% python3 -q
>>> import numpy as np
>>> np.set_printoptions(precision=1, suppress=True, linewidth=160, legacy="1.25")
>>> arr = np.load("data.npy")
>>> arr
array([[ 1, -1,  2, -2],
       [ 0, -3, -1,  1],
       [ 3, -1, -1, -2]])
>>> C2 = arr.T @ arr
>>> np.allclose(C2, C2.T)
True
>>> np.round(np.linalg.eigvalsh(C2)[::-1], 1) + 0
array([19.2, 11.5,  5.3,  0. ])
>>> A2 = np.array([[3, -1], [1, -2], [3, 1], [0, 0]])
>>> np.linalg.matrix_rank(np.vstack([arr, A2.T]))
4
>>> print(np.vstack([arr, A2.T]).shape)
(5, 4)
>>> np.einsum("ij,ij->i", arr, arr)
array([10, 11, 15])
>>> A2 = arr / np.linalg.norm(arr, axis=1, keepdims=True)
>>> C2 = A2 @ A2.T
>>> C2[2]
array([0.5, 0.2, 1. ])
>>> np.linalg.norm(A2, axis=1)
array([1., 1., 1.])
>>> print(np.argwhere(np.triu(np.abs(C2) > 0.95, 1)))
[]
>>> round(np.degrees(np.arccos(np.clip(C2[2, 0], -1, 1))), 1)
60.7
>>> print((np.abs(C2) > 0.9).astype(int))
[[1 0 0]
 [0 1 0]
 [0 0 1]]
>>> t3 = np.stack([arr, 3 * arr, arr[::-1]])
>>> print(np.linalg.matrix_rank(t3.reshape(3, -1)))
2
>>> round(float(np.linalg.norm(arr[1] - arr[0])), 1)
4.8
>>> round(float(np.linalg.norm(arr, "nuc")), 1)
10.1
>>> np.linalg.norm(arr, axis=1)
array([3.2, 3.3, 3.9])
>>> round(float(np.linalg.norm(arr, 2)), 1)
4.4
>>> J = np.load("x.npy")
>>> J
array([[14,  2,  8],
       [ 0, 24,  8],
       [ 0, 14,  8],
       [ 0, 12,  8],
       [ 0, 26,  8],
       [20,  0,  8],
       [ 0, 12,  8],
       [ 0, 18,  8],
       [ 0, 18,  8],
       [26,  0,  8],
       [32,  0,  8],
       [ 0, 18,  8],
       [ 0, 16,  8],
       [20,  0,  8],
       [ 0, 12,  8],
       [17,  0,  8]])
>>> x0 = np.array([-5, -4, 1])
>>> target = J @ x0
>>> np.round(np.linalg.pinv(J) @ J, 1) + 0
array([[1., 0., 0.],
       [0., 1., 0.],
       [0., 0., 1.]])
>>> target
array([ -70,  -88,  -48,  -40,  -96,  -92,  -40,  -64,  -64, -122, -152,  -64,  -56,  -92,  -40,  -77])
>>> np.linalg.solve(J.T @ J, J.T @ target)
array([-5., -4.,  1.])
>>> np.linalg.lstsq(J, target)[0]
array([-5., -4.,  1.])
>>> rng = np.random.default_rng(11)
>>> target = target + 0.1 * rng.normal(size=16)
>>> target
array([ -70. ,  -87.9,  -47.9,  -40.1,  -96. ,  -92.1,  -39.9,  -64. ,  -63.9, -122.2, -151.8,  -64. ,  -55.9,  -92. ,  -40. ,  -77. ])
>>> c, *_ = np.linalg.lstsq(J, target)
>>> np.round(J.T @ (target - J @ c), 1) + 0
array([0., 0., 0.])
>>> round(float(np.linalg.norm(target - J @ c)), 1)
0.3
>>> c
array([-5., -4.,  1.])
>>> c.round()
array([-5., -4.,  1.])
>>> P = J @ np.linalg.solve(J.T @ J, J.T)
>>> print(np.round(np.trace(P), 1))
3.0
>>> t = np.radians(120)
>>> Rm = np.eye(3)
>>> Rm[2, 2] = Rm[0, 0] = np.cos(t)
>>> Rm[2, 0], Rm[0, 2] = -np.sin(t), np.sin(t)
>>> Rm
array([[-0.5,  0. ,  0.9],
       [ 0. ,  1. ,  0. ],
       [-0.9,  0. , -0.5]])
>>> A2 = J @ Rm.T
>>> A2
array([[ -0.1,   2. , -16.1],
       [  6.9,  24. ,  -4. ],
       [  6.9,  14. ,  -4. ],
       [  6.9,  12. ,  -4. ],
       [  6.9,  26. ,  -4. ],
       [ -3.1,   0. , -21.3],
       [  6.9,  12. ,  -4. ],
       [  6.9,  18. ,  -4. ],
       [  6.9,  18. ,  -4. ],
       [ -6.1,   0. , -26.5],
       [ -9.1,   0. , -31.7],
       [  6.9,  18. ,  -4. ],
       [  6.9,  16. ,  -4. ],
       [ -3.1,   0. , -21.3],
       [  6.9,  12. ,  -4. ],
       [ -1.6,   0. , -18.7]])
>>> print(np.allclose(J @ J.T, A2 @ A2.T))
True
>>> print(round(np.linalg.det(Rm), 1), np.round(np.trace(Rm), 1))
1.0 0.0
>>> np.linalg.svd(J, compute_uv=False), np.linalg.svd(A2, compute_uv=False)
(array([63.8, 54.8,  7.2]), array([63.8, 54.8,  7.2]))
>>> np.allclose(np.linalg.norm(J, axis=1), np.linalg.norm(A2, axis=1))
True
>>> np.abs(A2 - J).max(axis=0)
array([41.1,  0. , 39.7])
>>> X = np.load("w.npy")
>>> X
array([[ 0,  0,  0],
       [-8, -3, -8],
       [24,  9, 24],
       [ 8,  3,  8]])
>>> Uu, sv, Vh = np.linalg.svd(X)
>>> V = Vh[:(sv > 1e-8).sum()]
>>> x0 = X[2] + -2 * X[1] + rng.integers(2) * np.eye(3)[2]
>>> x0
array([40., 15., 40.])
>>> np.allclose(V.T @ V @ x0, x0)
True
>>> np.diag(V.T @ V)
array([0.5, 0.1, 0.5])
>>> np.unique(X.round(6), axis=0).shape
(4, 3)
>>> np.linalg.lstsq(X[:-1].T, X[-1])[2]
1
>>> np.round(np.trace(np.linalg.pinv(X) @ X), 1)
1.0
>>> np.allclose(X[:-1].T @ np.linalg.lstsq(X[:-1].T, X[-1])[0], X[-1])
True
>>> np.abs(np.diag(np.linalg.qr(X)[1])) > 1e-9
array([ True, False, False])
>>> m1, _ = np.linalg.qr(np.array([[-1.0, -0.2, 0.3, 0.7],
...     [0.1, 0.0, -1.0, -1.1],
...     [1.0, -0.7, -1.1, 1.7],
...     [1.3, 0.2, 1.7, 0.5]]))
>>> m1.round(1) + 0
array([[-0.5, -0.4, -0.6,  0.5],
       [ 0.1,  0. ,  0.6,  0.8],
       [ 0.5, -0.9,  0. ,  0. ],
       [ 0.7,  0.4, -0.5,  0.4]])
>>> O = m1.astype(float).copy()
>>> for j in range(4):
...     O[:, j] -= O[:, :j] @ (O[:, :j].T @ O[:, j])
...     O[:, j] /= np.linalg.norm(O[:, j])
... 
>>> print(np.round(O.T @ m1, 1) + 0)
[[1. 0. 0. 0.]
 [0. 1. 0. 0.]
 [0. 0. 1. 0.]
 [0. 0. 0. 1.]]
>>> O, V = np.linalg.qr(m1[:, :2])[0], np.linalg.qr(m1[:, 2:])[0]
>>> sv = np.linalg.svd(O.T @ V, compute_uv=False)
>>> np.degrees(np.arccos(sv.clip(0, 1)))
array([90., 90.])
>>> sv.round(1) + 0
array([0., 0.])
>>> round(float(np.linalg.norm(O @ O.T - V @ V.T, 2)), 1)
1.0
>>> np.round(m1.reshape(2, -1), 1) + 0
array([[-0.5, -0.4, -0.6,  0.5,  0.1,  0. ,  0.6,  0.8],
       [ 0.5, -0.9,  0. ,  0. ,  0.7,  0.4, -0.5,  0.4]])
>>> np.round(m1.reshape(-1, 2), 1) + 0
array([[-0.5, -0.4],
       [-0.6,  0.5],
       [ 0.1,  0. ],
       [ 0.6,  0.8],
       [ 0.5, -0.9],
       [ 0. ,  0. ],
       [ 0.7,  0.4],
       [-0.5,  0.4]])
>>> t3 = m1.reshape(4, 2, -1)
>>> np.round(np.swapaxes(t3, 1, 2)[2], 1) + 0
array([[ 0.5,  0. ],
       [-0.9,  0. ]])
>>> t3.shape
(4, 2, 2)
>>> np.round(t3.transpose(1, 0, 2), 1) + 0
array([[[-0.5, -0.4],
        [ 0.1,  0. ],
        [ 0.5, -0.9],
        [ 0.7,  0.4]],

       [[-0.6,  0.5],
        [ 0.6,  0.8],
        [ 0. ,  0. ],
        [-0.5,  0.4]]])
>>> np.round(np.einsum("ihd,ihd->ih", t3, t3), 1) + 0
array([[0.4, 0.6],
       [0. , 1. ],
       [1. , 0. ],
       [0.6, 0.4]])
>>> A2 = np.array([[-1, 1, 0], [0, -5, -3], [5, 2, 1], [-1, -5, -5]])
>>> np.vstack([m1, A2.T]).shape
(7, 4)
>>> np.einsum("ik,kj->ji", m1, A2)
array([[-3. ,  2.2, -0.4, -3.6],
       [-2.4, -2.7,  5. , -4. ],
       [-2. , -3.4,  2.8, -3.4]])
>>> A2 @ m1
Traceback (most recent call last):
  File "<python-input-87>", line 1, in <module>
    A2 @ m1
    ~~~^~~~
ValueError: matmul: Input operand 1 has a mismatch in its core dimension 0, with gufunc signature (n?,k),(k,m?)->(n?,m?) (size 4 is different from 3)
>>> np.einsum("ij,ij->i", m1, m1)
array([1., 1., 1., 1.])
>>> np.linalg.matrix_rank(m1 @ A2)
3
>>> np.linalg.matrix_rank(np.vstack([m1, A2.T]))
4
>>> np.einsum("ij->j", m1)
array([ 0.7, -0.8, -0.5,  1.6])
>>> t3 = np.stack([m1, -1 * m1, m1[::-1]])
>>> np.round(np.einsum("bij,cij->bc", t3, t3), 1) + 0
array([[ 4., -4.,  0.],
       [-4.,  4.,  0.],
       [ 0.,  0.,  4.]])
>>> np.linalg.norm(t3, axis=(1, 2))
array([2., 2., 2.])
>>> print(np.linalg.det(t3))
[-1. -1. -1.]
>>> W0 = np.array([[0, 1, 0, 0], [1, 0, 0, 2], [2, 1, 1, 2]])
>>> W0
array([[0, 1, 0, 0],
       [1, 0, 0, 2],
       [2, 1, 1, 2]])
>>> A2 = np.array([[-1, -4, -1], [-5, 5, -4]])
>>> Z = np.kron(A2, W0)
>>> Z.shape
(6, 12)
>>> np.linalg.matrix_rank(Z)
6
>>> A2 = np.array([[0, 2, 0], [1, 2, 0], [2, 2, 1], [1, 1, 1]])
>>> np.einsum("ij->j", W0)
array([3, 2, 1, 4])
>>> np.einsum("ik,kj->ji", W0, A2)
array([[ 1,  2,  5],
       [ 2,  4, 10],
       [ 0,  2,  3]])
>>> f = np.array([2, 1, 2])
>>> print(np.correlate(W0[2], W0[0], "full"))
[0 0 2 1 1 2 0]
>>> np.array([np.convolve(row, f, "same") for row in W0])
array([[2, 1, 2, 0],
       [1, 2, 4, 2],
       [4, 7, 7, 4]])
>>> np.cross(W0[2, :3], W0[0, :3])
array([-1,  0,  2])
>>> np.polyval(f, W0[2])
array([12,  5,  5, 12])
>>> x0 = np.array([0, 2, 5, 3])
>>> h = np.maximum(m1 @ x0, 0)
>>> np.maximum(m1 @ x0, 0) - np.maximum(-m1 @ x0, 0)
array([-2.2,  5.4, -1.7, -0.8])
>>> print(h)
[0.  5.4 0.  0. ]
>>> np.maximum(m1 @ (3 * x0), 0)
array([ 0. , 16.3,  0. ,  0. ])
>>> np.tanh(m1 @ x0)
array([-1. ,  1. , -0.9, -0.7])
>>> np.round(m1 * (h > 1e-9)[:, None], 1) + 0
array([[0. , 0. , 0. , 0. ],
       [0.1, 0. , 0.6, 0.8],
       [0. , 0. , 0. , 0. ],
       [0. , 0. , 0. , 0. ]])
>>> A = np.load("out9.npy")
>>> A
array([[ 60.9,  19.8, -60.1],
       [ 59.1,  19.4, -61.9],
       [ 60.9,  19.3, -61.1],
       [ 60.1,  20. , -59.9],
       [ 61.4,  19.4, -59.4],
       [ 59.9,  20. , -58.5],
       [ 60.6,  21.5, -60.3],
       [ 59. ,  20.3, -61. ],
       [ 59.9,  21.1, -60. ],
       [ 58.6,  18.8, -60.5],
       [ 60.1,  20.9, -60. ],
       [ 60.5,  21.4, -60.7],
       [ 62. ,  18.4, -62.1]])
>>> cen = A - A.mean(axis=0)
>>> V = np.linalg.svd(cen)[2][:1]
>>> A2 = cen - cen @ V.T @ V
>>> np.round(np.linalg.norm(A2) / np.linalg.norm(cen), 1)
0.7
>>> np.argsort(-np.linalg.norm(A, axis=0).round(6), kind="stable")[:3]
array([2, 0, 1])
>>> [round(float(x), 1) for x in np.linalg.svd(A, compute_uv=False)[:3]]
[316.0, 3.8, 3.2]
>>> np.round(np.linalg.norm(A, 2) / np.linalg.norm(A), 1)
1.0
>>> print(np.abs(np.linalg.svd(A)[2][-1]))
[0.7 0.5 0.5]
>>> np.linalg.cond(A) > 100
False
>>> f, r1 = W0[1], W0[0]
>>> print(f @ r1)
0
>>> pr = (f @ r1) / (f @ f) * f
>>> print(pr)
[0. 0. 0. 0.]
>>> r1 - pr
array([0., 1., 0., 0.])
>>> round(np.linalg.norm(f + r1) ** 2 + np.linalg.norm(f - r1) ** 2, 1)
12.0
>>> np.outer(f, r1)
array([[0, 1, 0, 0],
       [0, 0, 0, 0],
       [0, 0, 0, 0],
       [0, 2, 0, 0]])
>>> A2 = A / np.linalg.norm(A, axis=1, keepdims=True)
>>> C2 = A2 @ A2.T
>>> print((C2 - 2 * np.eye(13)).round(6).argmax(axis=1))
[ 3  9  0  0  0  0  8  1 11  1  8  8  2]
>>> C2[6]
array([1., 1., 1., 1., 1., 1., 1., 1., 1., 1., 1., 1., 1.])
>>> round(np.degrees(np.arccos(np.clip(C2[6, 10], -1, 1))), 1)
0.3
>>> cen = A - A.mean(axis=0)
>>> Uu, sv, Vh = np.linalg.svd(cen, full_matrices=False)
>>> np.round(cen.mean(axis=0), 1) + 0
array([0., 0., 0.])
>>> np.searchsorted(np.cumsum(sv ** 2) / (sv ** 2).sum(), 0.9) + 1
3
>>> sv ** 2 / (sv ** 2).sum()
array([0.5, 0.3, 0.2])
>>> np.round((sv ** 2).sum() ** 2 / (sv ** 4).sum(), 1)
2.8
>>> f = np.array([-5, 4, 0, 3])
>>> feats = np.array([np.roll(f, i) for i in range(4)])
>>> feats
array([[-5,  4,  0,  3],
       [ 3, -5,  4,  0],
       [ 0,  3, -5,  4],
       [ 4,  0,  3, -5]])
>>> O, V = np.linalg.qr(feats[:, :2])[0], np.linalg.qr(feats[:, 2:])[0]
>>> sv = np.linalg.svd(O.T @ V, compute_uv=False)
>>> round(float(np.linalg.norm(O @ O.T - V @ V.T, 2)), 1)
0.7
>>> np.degrees(np.arccos(sv.clip(0, 1)))
array([42.8, 46. ])
>>> feats[0] @ feats[1]
-35
>>> print(round(np.linalg.norm(feats, "nuc"), 1))
24.2
>>> round(np.linalg.norm(feats[0], 1), 1), round(float(np.linalg.norm(feats[0], np.inf)), 1)
(12.0, 5.0)
>>> round(np.linalg.norm(feats[0] - feats[1]), 1)
13.0
>>> A2 = feats / np.sqrt((feats ** 2).mean(axis=1, keepdims=True))
>>> np.linalg.matrix_rank(A2) == np.linalg.matrix_rank(feats)
True
>>> print(np.linalg.norm(A2, axis=1))
[2. 2. 2. 2.]
>>> feats - feats.mean(axis=1, keepdims=True)
array([[-5.5,  3.5, -0.5,  2.5],
       [ 2.5, -5.5,  3.5, -0.5],
       [-0.5,  2.5, -5.5,  3.5],
       [ 3.5, -0.5,  2.5, -5.5]])
>>> np.linalg.matrix_rank(feats - feats.mean(axis=1, keepdims=True))
3
>>> print(np.einsum("ii->", feats))
-20
>>> np.round(np.linalg.det(feats.T), 1)
-624.0
>>> np.round(np.linalg.det(2 * feats), 1), np.round(np.linalg.det(feats), 1)
(-9984.0, -624.0)
>>> print(np.round(np.linalg.eigvals(feats).sum().real, 1))
-20.0
>>> lab = rng.permutation(4)
>>> lab
array([0, 3, 2, 1])
>>> A2 = feats[lab][:, lab]
>>> np.sort(np.abs(np.linalg.eigvals(A2)))
array([ 2. ,  5.1,  5.1, 12. ])
>>> np.diag(A2)
array([-5, -5, -5, -5])
>>> print(A2)
[[-5  3  0  4]
 [ 4 -5  3  0]
 [ 0  4 -5  3]
 [ 3  0  4 -5]]
>>> np.allclose(A2, feats)
False
>>> print(np.trace(A2))
-20
